$ ipython --no-banner

In [1]: import numpy as np

In [2]: import numpy.linalg as la

In [3]: np.set_printoptions(precision=3, suppress=True, linewidth=100, legacy="1.25")

In [4]: rnd = lambda a: np.round(a, 3) + 0

In [5]: data = np.loadtxt("block4.csv", delimiter=",")

In [6]: data
Out[6]: 
array([[ 0.464, -0.187, -2.451],
       [-1.488,  0.078,  8.866],
       [ 0.294,  0.159, -2.466],
       [-1.261,  0.181,  2.631],
       [-0.727,  0.231,  1.307],
       [ 0.707, -0.231,  2.789],
       [ 0.034,  0.14 ,  0.42 ],
       [ 1.05 ,  0.054,  3.683],
       [ 0.53 ,  0.195,  0.169],
       [ 0.528,  0.098,  3.905],
       [ 1.198, -0.082, -6.919],
       [-0.131,  0.451,  2.774],
       [ 0.334, -0.506,  5.434],
       [ 0.58 , -0.008, -3.751],
       [-0.241, -0.245,  1.872],
       [ 1.501,  0.477, 11.255],
       [ 0.394,  0.068,  4.247],
       [ 1.019,  0.005, -3.304],
       [-0.204,  0.32 ,  1.294],
       [-1.718,  0.136, -5.49 ],
       [-0.412,  0.293, 13.757],
       [-2.542, -0.104,  1.195],
       [-0.736,  0.058,  0.69 ]])

In [7]: cent = data[[6, 0]].astype(float)

In [8]: for _ in range(4):
   ...:     z = la.norm(data[:, None] - cent, axis=-1).argmin(axis=1)
   ...:     cent = np.array([data[z == j].mean(axis=0) for j in range(2)])
   ...: 

In [9]: z
Out[9]: array([1, 0, 1, 0, 0, 0, 0, 0, 0, 0, 1, 0, 0, 1, 0, 0, 0, 1, 0, 1, 0, 0, 0])

In [10]: print(np.bincount(z))
[17  6]

In [11]: print(np.abs(cent[1] - cent[0]).argmax())
2

In [12]: d = la.norm(data[:, None] - data[None], axis=-1)

In [13]: print(np.flatnonzero(d[8] < d.mean() / 2))
[ 0  2  4  5  6  8 11 14 18 22]

In [14]: print((d + 1e9 * np.eye(23)).round(6).argmin(axis=1))
[ 2 15  0 11 18  7  8  9  6 16 13  5 16 17 18 20  9 13  4 13 15  4  4]

In [15]: d.mean(axis=1).argmax()
Out[15]: 20

In [16]: hat = data @ la.solve(data.T @ data, data.T)

In [17]: np.allclose(hat @ hat, hat)
Out[17]: True

In [18]: print(rnd(hat @ data[:, 2]))
[-2.451  8.866 -2.466  2.631  1.307  2.789  0.42   3.683  0.169  3.905 -6.919  2.774  5.434 -3.751
  1.872 11.255  4.247 -3.304  1.294 -5.49  13.757  1.195  0.69 ]

In [19]: la.matrix_rank(np.eye(23) - hat)
Out[19]: 20
